>>> import numpy as np
>>> import numpy.linalg as la
>>> np.set_printoptions(suppress=True, linewidth=100)
>>> rnd = lambda a: np.round(a, 2) + 0
>>> mat = np.loadtxt("m.csv", delimiter=",")
>>> rnd(mat)
array([[-2.45, -1.68,  3.12,  0.09, -3.4 , -2.6 , -0.34, -6.65, -3.4 ,  2.69],
       [-1.8 ,  0.2 , -2.11,  2.08,  3.53,  2.4 ,  0.04,  6.7 ,  3.53,  3.51],
       [ 5.28,  1.98, -1.68, -2.5 ,  0.41,  0.67,  0.4 ,  1.04,  0.41, -7.56],
       [ 4.9 ,  1.42, -0.29, -2.9 , -1.36, -0.62,  0.28, -2.38, -1.36, -7.46],
       [ 5.29,  1.9 , -1.4 , -2.64,  0.02,  0.4 ,  0.38,  0.3 ,  0.02, -7.68],
       [ 1.64,  1.45, -3.08,  0.39,  3.63,  2.71,  0.29,  7.05,  3.63, -1.46],
       [-3.8 , -2.  ,  2.97,  1.  , -2.7 , -2.2 , -0.4 , -5.37, -2.7 ,  4.83],
       [ 5.13,  2.08, -2.09, -2.22,  1.02,  1.1 ,  0.42,  2.21,  1.02, -7.19],
       [-0.03,  0.89, -2.76,  1.28,  3.79,  2.7 ,  0.18,  7.27,  3.79,  1.  ],
       [ 5.1 ,  1.59, -0.64, -2.86, -0.95, -0.31,  0.32, -1.58, -0.95, -7.64],
       [-0.89,  0.57, -2.48,  1.68,  3.72,  2.59,  0.11,  7.1 ,  3.72,  2.23],
       [-0.03,  0.89, -2.76,  1.28,  3.79,  2.7 ,  0.18,  7.27,  3.79,  1.01],
       [-2.71, -1.75,  3.12,  0.26, -3.3 , -2.55, -0.35, -6.46, -3.3 ,  3.11],
       [-4.24, -0.99, -0.49,  2.85,  2.2 ,  1.27, -0.2 ,  4.02,  2.2 ,  6.72],
       [ 3.82,  0.75,  0.87, -2.76, -2.56, -1.56,  0.15, -4.74, -2.56, -6.19],
       [ 2.76,  0.23,  1.61, -2.44, -3.19, -2.08,  0.05, -5.99, -3.19, -4.82],
       [ 2.3 ,  0.02,  1.86, -2.27, -3.38, -2.25,  0.  , -6.37, -3.38, -4.2 ],
       [ 0.54,  1.09, -2.9 ,  0.99,  3.78,  2.74,  0.22,  7.28,  3.78,  0.18],
       [ 0.85, -0.58,  2.5 , -1.67, -3.73, -2.6 , -0.12, -7.11, -3.73, -2.19],
       [-0.84, -1.19,  2.96, -0.83, -3.75, -2.74, -0.24, -7.25, -3.75,  0.27],
       [-5.27, -1.99,  1.71,  2.49, -0.44, -0.69, -0.4 , -1.11, -0.44,  7.54],
       [ 4.87,  1.41, -0.25, -2.9 , -1.4 , -0.66,  0.28, -2.47, -1.4 , -7.43],
       [-4.83, -2.11,  2.46,  1.87, -1.63, -1.51, -0.42, -3.37, -1.63,  6.6 ],
       [ 1.85,  1.51, -3.1 ,  0.27,  3.58,  2.69,  0.3 ,  6.96,  3.58, -1.78],
       [-4.2 , -2.07,  2.83,  1.31, -2.37, -2.  , -0.41, -4.76, -2.37,  5.5 ],
       [-0.73,  0.63, -2.54,  1.61,  3.74,  2.62,  0.13,  7.15,  3.74,  2.01],
       [-5.3 , -1.91,  1.45,  2.62, -0.09, -0.44, -0.38, -0.42, -0.09,  7.67],
       [-5.08, -2.09,  2.17,  2.16, -1.14, -1.18, -0.42, -2.43, -1.14,  7.09],
       [-2.6 , -1.72,  3.12,  0.19, -3.34, -2.57, -0.34, -6.54, -3.34,  2.93],
       [ 4.76,  1.32, -0.09, -2.91, -1.59, -0.79,  0.26, -2.82, -1.59, -7.31],
       [ 5.23,  1.75, -1.01, -2.78, -0.49,  0.03,  0.35, -0.69, -0.49, -7.73],
       [-3.01, -0.35, -1.45,  2.53,  3.07,  1.97, -0.07,  5.75,  3.07,  5.16],
       [ 5.07,  2.09, -2.18, -2.15,  1.17,  1.2 ,  0.42,  2.48,  1.17, -7.07]])
>>> # null space of dimension 8
>>> rnd(la.norm(mat, axis=0))
array([21.35,  8.52, 12.7 , 11.79, 15.51, 11.2 ,  1.7 , 29.81, 15.51, 31.2 ])
>>> rnd(la.norm(mat, 2))
np.float64(40.96)
>>> rnd(mat[13] @ mat[25])
np.float64(70.29)
>>> rnd(la.norm(mat, axis=1))
array([10., 10., 10., 10., 10., 10., 10., 10., 10., 10., 10., 10., 10., 10., 10., 10., 10., 10.,
       10., 10., 10., 10., 10., 10., 10., 10., 10., 10., 10., 10., 10., 10., 10.])
>>> rnd(la.norm(mat, 1)), rnd(la.norm(mat, np.inf))
(np.float64(157.74), np.float64(27.97))
>>> rnd(la.norm(mat, "nuc"))
np.float64(81.24)
>>> rnd(la.norm(mat[13], 1)), rnd(la.norm(mat[13], np.inf))
(np.float64(25.18), np.float64(6.72))
>>> vec = np.array([3, 3, 0, 3, 1, 2, 3, 2, 3, 1])
>>> h1 = np.maximum(mat @ vec, 0)
>>> rnd(mat.T @ h1)
array([  208.58,   414.73, -1098.03,   372.05,  1429.01,  1035.62,    82.95,  2754.54,  1429.01,
          59.98])
>>> np.flatnonzero(h1 > 1e-9)
array([ 1,  2,  4,  5,  7,  8, 10, 11, 13, 17, 23, 25, 30, 31, 32])
>>> left, sigma, Vt = la.svd(mat)
>>> np.argmax(sigma[:-1] / (sigma[1:] + 1e-6)) + 1
np.int64(2)
>>> rnd(sigma)
array([40.96, 40.28,  0.  ,  0.  ,  0.  ,  0.  ,  0.  ,  0.  ,  0.  ,  0.  ])
>>> out = left[:, :2] @ np.diag(sigma[:2]) @ Vt[:2]
>>> rnd(la.norm(mat - out, 2)), rnd(sigma[2])
(np.float64(0.0), np.float64(0.0))
>>> rnd(la.norm(mat - out) / la.norm(mat))
np.float64(0.0)
>>> la.matrix_rank(out)
np.int64(2)
>>> la.matrix_rank(mat, rtol=0.05)
np.int64(2)
>>> idx = mat[:, 7] > np.median(mat[:, 7])
>>> f = mat[idx].mean(axis=0) - mat[~idx].mean(axis=0)
>>> ((mat - mat.mean(axis=0)) @ f > 0).astype(int)
array([0, 1, 1, 0, 1, 1, 0, 1, 1, 0, 1, 1, 0, 1, 0, 0, 0, 1, 0, 0, 0, 0, 0, 1, 0, 1, 0, 0, 0, 0, 1,
       1, 1])
>>> idx.astype(int)
array([0, 1, 1, 0, 1, 1, 0, 1, 1, 0, 1, 1, 0, 1, 0, 0, 0, 1, 0, 0, 0, 0, 0, 1, 0, 1, 1, 0, 0, 0, 1,
       1, 1])
>>> rnd(f)
array([ 1.02,  1.48, -3.68,  1.05,  4.67,  3.41,  0.3 ,  9.02,  4.67, -0.29])
>>> cent = mat[[4, 29]].astype(float)
>>> for _ in range(5):
...     idx = la.norm(mat[:, None] - cent, axis=-1).argmin(axis=1)
...     cent = np.array([mat[idx == j].mean(axis=0) for j in range(2)])
... 
>>> idx
array([1, 0, 0, 1, 0, 0, 1, 0, 0, 1, 0, 0, 1, 0, 1, 1, 1, 0, 1, 1, 1, 1, 1, 0, 1, 0, 1, 1, 1, 1, 0,
       0, 0])
>>> rnd(cent[1] - cent[0])
array([-1.72, -1.73,  3.89, -0.71, -4.7 , -3.48, -0.35, -9.12, -4.7 ,  1.3 ])
>>> feats = np.loadtxt("x.csv", delimiter=",")
>>> rnd(feats)
array([[ 4.82, -1.03, -1.17, -1.29, -1.18,  6.42,  5.33,  1.24],
       [ 3.94, -2.88,  1.06, -1.88, -1.56, -6.29, -3.28, -4.33],
       [-2.92,  2.51, -1.16,  1.55,  1.27,  6.85,  3.88,  4.22],
       [ 7.69, -3.03, -0.5 , -2.62, -2.29,  2.37,  3.3 , -1.67],
       [-7.01,  2.42,  0.79,  2.25,  1.98, -4.09, -4.28,  0.63],
       [-1.57, -0.63,  1.34,  0.03,  0.1 , -7.59, -5.38, -2.95],
       [ 7.41, -2.75, -0.65, -2.46, -2.15,  3.25,  3.81, -1.16],
       [-7.57,  3.68, -0.2 ,  2.86,  2.45,  1.61, -0.63,  3.46],
       [ 6.1 , -1.79, -1.  , -1.83, -1.63,  5.34,  4.9 ,  0.28],
       [ 1.69, -2.05,  1.26, -1.13, -0.91, -7.31, -4.46, -3.99],
       [-6.04,  3.49, -0.71,  2.51,  2.12,  4.43,  1.58,  4.22],
       [-7.15,  3.68, -0.39,  2.79,  2.38,  2.69,  0.18,  3.81],
       [-2.49, -0.19,  1.32,  0.37,  0.39, -7.43, -5.48, -2.55],
       [ 6.3 , -1.92, -0.96, -1.92, -1.71,  5.11,  4.79,  0.1 ],
       [-6.58,  2.11,  0.9 ,  2.05,  1.82, -4.75, -4.62,  0.17],
       [-7.13,  2.52,  0.75,  2.31,  2.03, -3.86, -4.15,  0.78],
       [-5.23,  1.27,  1.12,  1.46,  1.32, -6.13, -5.23, -0.95],
       [-2.64,  2.41, -1.19,  1.46,  1.19,  6.97,  4.02,  4.18],
       [-0.53,  1.57, -1.31,  0.73,  0.56,  7.56,  4.89,  3.69],
       [ 2.  , -2.17,  1.24, -1.24, -1.  , -7.22, -4.33, -4.06],
       [-7.79,  3.15,  0.42,  2.69,  2.34, -1.94, -3.03,  1.9 ],
       [-7.18,  3.68, -0.38,  2.79,  2.38,  2.61,  0.12,  3.79],
       [-5.33,  1.33,  1.11,  1.51,  1.36, -6.05, -5.2 , -0.88],
       [-7.49,  3.68, -0.24,  2.85,  2.44,  1.84, -0.46,  3.54],
       [ 3.6 , -2.76,  1.1 , -1.77, -1.46, -6.5 , -3.5 , -4.3 ],
       [-1.84, -0.51,  1.34,  0.13,  0.19, -7.56, -5.42, -2.84],
       [-3.04,  2.56, -1.15,  1.59,  1.3 ,  6.79,  3.81,  4.24],
       [ 2.82, -2.48,  1.17, -1.51, -1.24, -6.9 , -3.93, -4.2 ],
       [-2.12,  2.21, -1.23,  1.28,  1.03,  7.17,  4.27,  4.08],
       [ 1.15,  0.83, -1.34,  0.13,  0.03,  7.63,  5.31,  3.12],
       [ 3.3 , -2.65,  1.13, -1.67, -1.38, -6.67, -3.67, -4.27],
       [ 7.64, -2.98, -0.53, -2.59, -2.26,  2.56,  3.41, -1.56],
       [-6.51,  2.06,  0.91,  2.02,  1.79, -4.85, -4.67,  0.1 ],
       [-6.92,  2.36,  0.81,  2.21,  1.95, -4.23, -4.35,  0.53],
       [ 5.84, -3.44,  0.75, -2.45, -2.07, -4.68, -1.79, -4.26],
       [ 3.2 , -2.62,  1.14, -1.64, -1.35, -6.71, -3.72, -4.26]])
>>> # rows and columns are dependent
>>> idx = feats[:, 3] > np.median(feats[:, 3])
>>> f = feats[idx].mean(axis=0) - feats[~idx].mean(axis=0)
>>> ((feats - feats.mean(axis=0)) @ f > 0).astype(int)
array([0, 0, 1, 0, 1, 0, 0, 1, 0, 0, 1, 1, 0, 0, 1, 1, 1, 1, 1, 0, 1, 1, 1, 1, 0, 0, 1, 0, 1, 1, 0,
       0, 1, 1, 0, 0])
>>> rnd((((feats - feats.mean(axis=0)) @ f > 0) == idx).mean())
np.float64(0.97)
>>> Xs = feats - feats.mean(axis=0)
>>> V = la.svd(Xs)[2][:2]
>>> out = Xs - Xs @ V.T @ V
>>> la.norm(out, axis=1).round(6).argmax()
np.int64(0)
>>> rnd(np.diag(V.T @ V))
array([0.63, 0.14, 0.02, 0.08, 0.06, 0.58, 0.3 , 0.19])
>>> rnd((Xs @ V.T).std(axis=0))
array([7.34, 6.59])
